% ipython --no-banner

In [1]: import numpy as np

In [2]: import numpy.linalg as la

In [3]: np.set_printoptions(suppress=True, linewidth=140)

In [4]: rd = lambda a: np.round(a, 2) + 0

In [5]: m1 = np.loadtxt("m.csv", delimiter=",")

In [6]: m1
Out[6]: 
array([[-3., -3., -2.,  0.,  0.,  0.,  0.,  0.,  0.],
       [ 0.,  0.,  3.,  0.,  0.,  0.,  0.,  0.,  0.],
       [-1.,  1., -3.,  0.,  0.,  0.,  0.,  0.,  0.],
       [ 0.,  0.,  0.,  2.,  2.,  2.,  2., -2.,  1.],
       [ 0.,  0.,  0., -1.,  0.,  0.,  1.,  1., -1.],
       [ 0.,  0.,  0., -1.,  1.,  0.,  1.,  1.,  0.],
       [ 0.,  0.,  0.,  0.,  2.,  1.,  2.,  0.,  1.],
       [ 0.,  0.,  0., -1., -1., -2.,  1.,  2.,  0.],
       [ 0.,  0.,  0., -1.,  0., -1., -2.,  2.,  1.]])

In [7]: (m1 != 0).astype(int)
Out[7]: 
array([[1, 1, 1, 0, 0, 0, 0, 0, 0],
       [0, 0, 1, 0, 0, 0, 0, 0, 0],
       [1, 1, 1, 0, 0, 0, 0, 0, 0],
       [0, 0, 0, 1, 1, 1, 1, 1, 1],
       [0, 0, 0, 1, 0, 0, 1, 1, 1],
       [0, 0, 0, 1, 1, 0, 1, 1, 0],
       [0, 0, 0, 0, 1, 1, 1, 0, 1],
       [0, 0, 0, 1, 1, 1, 1, 1, 0],
       [0, 0, 0, 1, 0, 1, 1, 1, 1]])

In [8]: (la.matrix_power((m1 != 0) + (m1.T != 0) + np.eye(9), 9) > 0).astype(int)
Out[8]: 
array([[1, 1, 1, 0, 0, 0, 0, 0, 0],
       [1, 1, 1, 0, 0, 0, 0, 0, 0],
       [1, 1, 1, 0, 0, 0, 0, 0, 0],
       [0, 0, 0, 1, 1, 1, 1, 1, 1],
       [0, 0, 0, 1, 1, 1, 1, 1, 1],
       [0, 0, 0, 1, 1, 1, 1, 1, 1],
       [0, 0, 0, 1, 1, 1, 1, 1, 1],
       [0, 0, 0, 1, 1, 1, 1, 1, 1],
       [0, 0, 0, 1, 1, 1, 1, 1, 1]])

In [9]: rd(la.det(m1))
Out[9]: np.float64(-90.0)

In [10]: X = np.loadtxt("test4.csv", delimiter=",")

In [11]: X
Out[11]: 
array([[-0.14, -1.48, -1.19, -0.15,  1.6 ,  0.12,  0.72],
       [-1.09, -0.45,  0.57, -1.23,  0.56,  1.7 ,  1.32],
       [-1.11, -1.04,  1.81, -4.73, -1.32,  0.39, -0.15],
       [ 1.06,  0.09,  1.58,  0.52,  0.96, -0.06, -1.15],
       [-0.61, -2.8 , -0.1 , -0.67, -2.51, -0.99, -0.25],
       [-1.18, -0.84,  0.66, -0.65, -0.53,  1.08, -0.41],
       [-2.11,  2.74,  2.48,  0.29,  1.36,  1.23, -0.61],
       [ 2.16, -1.41, -2.2 ,  1.76,  1.73, -2.62,  0.01],
       [-0.91,  0.32, -1.28,  3.93,  0.39,  0.63, -1.8 ],
       [ 2.76,  3.23,  0.69,  2.11,  2.7 , -0.52,  0.09],
       [-0.92, -0.28,  1.41, -3.88, -0.93,  2.1 ,  1.16]])

In [12]: Q, Rm = la.qr(X)

In [13]: np.allclose(Rm.T @ Rm, X.T @ X)
Out[13]: True

In [14]: np.trace(Q @ Q.T)
Out[14]: np.float64(7.0)

In [15]: rng = np.random.default_rng(89)

In [16]: idx = rng.permutation(7)

In [17]: Y = X[:, idx] * rng.choice([-1, 1], 7)

In [18]: Y
Out[18]: 
array([[-1.6 , -0.12, -0.15, -0.14, -0.72, -1.48,  1.19],
       [-0.56, -1.7 , -1.23, -1.09, -1.32, -0.45, -0.57],
       [ 1.32, -0.39, -4.73, -1.11,  0.15, -1.04, -1.81],
       [-0.96,  0.06,  0.52,  1.06,  1.15,  0.09, -1.58],
       [ 2.51,  0.99, -0.67, -0.61,  0.25, -2.8 ,  0.1 ],
       [ 0.53, -1.08, -0.65, -1.18,  0.41, -0.84, -0.66],
       [-1.36, -1.23,  0.29, -2.11,  0.61,  2.74, -2.48],
       [-1.73,  2.62,  1.76,  2.16, -0.01, -1.41,  2.2 ],
       [-0.39, -0.63,  3.93, -0.91,  1.8 ,  0.32,  1.28],
       [-2.7 ,  0.52,  2.11,  2.76, -0.09,  3.23, -0.69],
       [ 0.93, -2.1 , -3.88, -0.92, -1.16, -0.28, -1.41]])

In [19]: Uu, _, Vt = la.svd(X.T @ Y)

In [20]: idx
Out[20]: array([4, 5, 3, 0, 6, 1, 2])

In [21]: rd(Uu @ Vt)
Out[21]: 
array([[ 0.,  0.,  0.,  1.,  0.,  0.,  0.],
       [ 0.,  0.,  0.,  0.,  0.,  1.,  0.],
       [ 0.,  0.,  0.,  0.,  0.,  0., -1.],
       [ 0.,  0.,  1.,  0.,  0.,  0.,  0.],
       [-1.,  0.,  0.,  0.,  0.,  0.,  0.],
       [ 0., -1.,  0.,  0.,  0.,  0.,  0.],
       [ 0.,  0.,  0.,  0., -1.,  0.,  0.]])
